$ ipython --no-banner

In [1]: import numpy as np

In [2]: np.set_printoptions(suppress=True, linewidth=200)

In [3]: mat = np.load("x.npy")

In [4]: print(mat)
[[-0.22  0.22  0.44]
 [ 0.08 -0.08 -0.16]
 [-0.04  0.04  0.08]
 [ 0.    0.    0.  ]]

In [5]: # null space of dimension 2

In [6]: print(np.round(np.linalg.norm(mat, "nuc"), 3))
0.582

In [7]: print(np.round(np.linalg.norm(mat, axis=0), 3))
[0.237 0.237 0.475]

In [8]: print(mat[3] @ mat[0])
0.0

In [9]: print(round(np.linalg.norm(mat[3] - mat[0]), 3))
0.539

In [10]: print(np.linalg.norm(mat, axis=1).argmax())
0

In [11]: x0 = np.array([-3, -1, 1])

In [12]: print(np.round((mat * x0).sum(axis=1), 3))
[ 0.88 -0.32  0.16  0.  ]

In [13]: print(mat @ np.ones(3))
[ 0.44 -0.16  0.08  0.  ]

In [14]: print(mat @ np.eye(3)[0])
[-0.22  0.08 -0.04  0.  ]

In [15]: print(mat * x0)
[[ 0.66 -0.22  0.44]
 [-0.24  0.08 -0.16]
 [ 0.12 -0.04  0.08]
 [-0.   -0.    0.  ]]

In [16]: print(np.round(mat @ (2 * x0), 3))
[ 1.76 -0.64  0.32  0.  ]

In [17]: Uu, s, vt = np.linalg.svd(mat)

In [18]: print(s.round(3) + 0)
[0.582 0.    0.   ]

In [19]: print(np.argmax(s[:-1] / (s[1:] + 1e-6)) + 1)
1

In [20]: A2 = Uu[:, :1] @ np.diag(s[:1]) @ vt[:1]

In [21]: print(np.round(np.linalg.norm(mat - A2) / np.linalg.norm(mat), 3))
0.0

In [22]: print(round(float(np.abs(mat - A2).max()), 3))
0.0

In [23]: print(np.linalg.matrix_rank(A2))
1

In [24]: print(A2.round(3))
[[-0.22  0.22  0.44]
 [ 0.08 -0.08 -0.16]
 [-0.04  0.04  0.08]
 [ 0.    0.    0.  ]]

In [25]: r = np.linalg.matrix_rank(mat)

In [26]: print(r)
1

In [27]: ns = np.linalg.svd(mat)[2][r:].T

In [28]: print(np.round(mat @ ns, 3) + 0)
[[0. 0.]
 [0. 0.]
 [0. 0.]
 [0. 0.]]

In [29]: print(np.allclose(mat @ ns, 0))
True

In [30]: print(np.round(ns @ ns.T, 3))
[[ 0.833  0.167  0.333]
 [ 0.167  0.833 -0.333]
 [ 0.333 -0.333  0.333]]

In [31]: data = np.loadtxt("out12.csv", delimiter=",")

In [32]: print(data.round(3))
[[ 0.246  0.969]
 [ 0.969 -0.246]]

In [33]: P = np.triu(np.array([[7, 5], [8, 7]]), 1) + np.eye(2)

In [34]: A2 = P @ data @ np.linalg.inv(P)

In [35]: print(np.round(P @ data - data @ P, 3))
[[ 4.846 -2.462]
 [ 0.    -4.846]]

In [36]: w, vecs = np.linalg.eigh(data)

In [37]: x0 = np.array([0, -3])

In [38]: print(np.round(vecs * np.abs(w) @ vecs.T, 3) + 0)
[[1. 0.]
 [0. 1.]]
